$ python -q
>>> import numpy as np
>>> np.set_printoptions(precision=1, suppress=True, linewidth=140, legacy="1.25")
>>> tidy = lambda a: np.round(a, 1) + 0
>>> M = np.load("layer6.npy")
>>> M
array([[8., 7., 7., 0.],
       [3., 9., 1., 0.],
       [6., 9., 0., 0.],
       [0., 0., 0., 1.]])
>>> vec = np.array([-2, -4, 7, -2])
>>> target = M @ vec
>>> target
array([  5., -35., -48.,  -2.])
>>> tidy(np.linalg.solve(M, 2 * target))
array([-4., -8., 14., -4.])
>>> tidy(np.linalg.solve(M, target + M[:, 2]))
array([-2., -4.,  8., -2.])
>>> tidy(np.linalg.solve(M, target))
array([-2., -4.,  7., -2.])
>>> proj = np.triu(np.array([[3, 3, 1, 0], [0, 0, 0, 0], [0, 2, 0, 0], [0, 0, 0, 3]]), 1) + np.eye(4)
>>> A2 = proj @ M @ np.linalg.inv(proj)
>>> tidy(np.poly(A2))
array([   1.,  -18.,   17.,  219., -219.])
>>> A2
array([[ 23., -26., -13.,   0.],
       [  3.,   0.,  -2.,   0.],
       [  6.,  -9.,  -6.,   0.],
       [  0.,   0.,   0.,   1.]])
>>> np.trace(A2), np.trace(M)
(18.0, 18.0)
>>> np.linalg.matrix_rank(A2)
4
>>> (np.linalg.matrix_power((A2 != 0) + (A2.T != 0) + np.eye(4), 4) > 0).astype(int)
array([[1, 1, 1, 0],
       [1, 1, 1, 0],
       [1, 1, 1, 0],
       [0, 0, 0, 1]])
>>> A2 @ A2
array([[ 373., -481., -169.,    0.],
       [  57.,  -60.,  -27.,    0.],
       [  75., -102.,  -24.,    0.],
       [   0.,    0.,    0.,    1.]])
>>> tidy(np.linalg.det(A2))
-219.0
>>> (A2 != 0).astype(int)
array([[1, 1, 1, 0],
       [1, 0, 1, 0],
       [1, 1, 1, 0],
       [0, 0, 0, 1]])
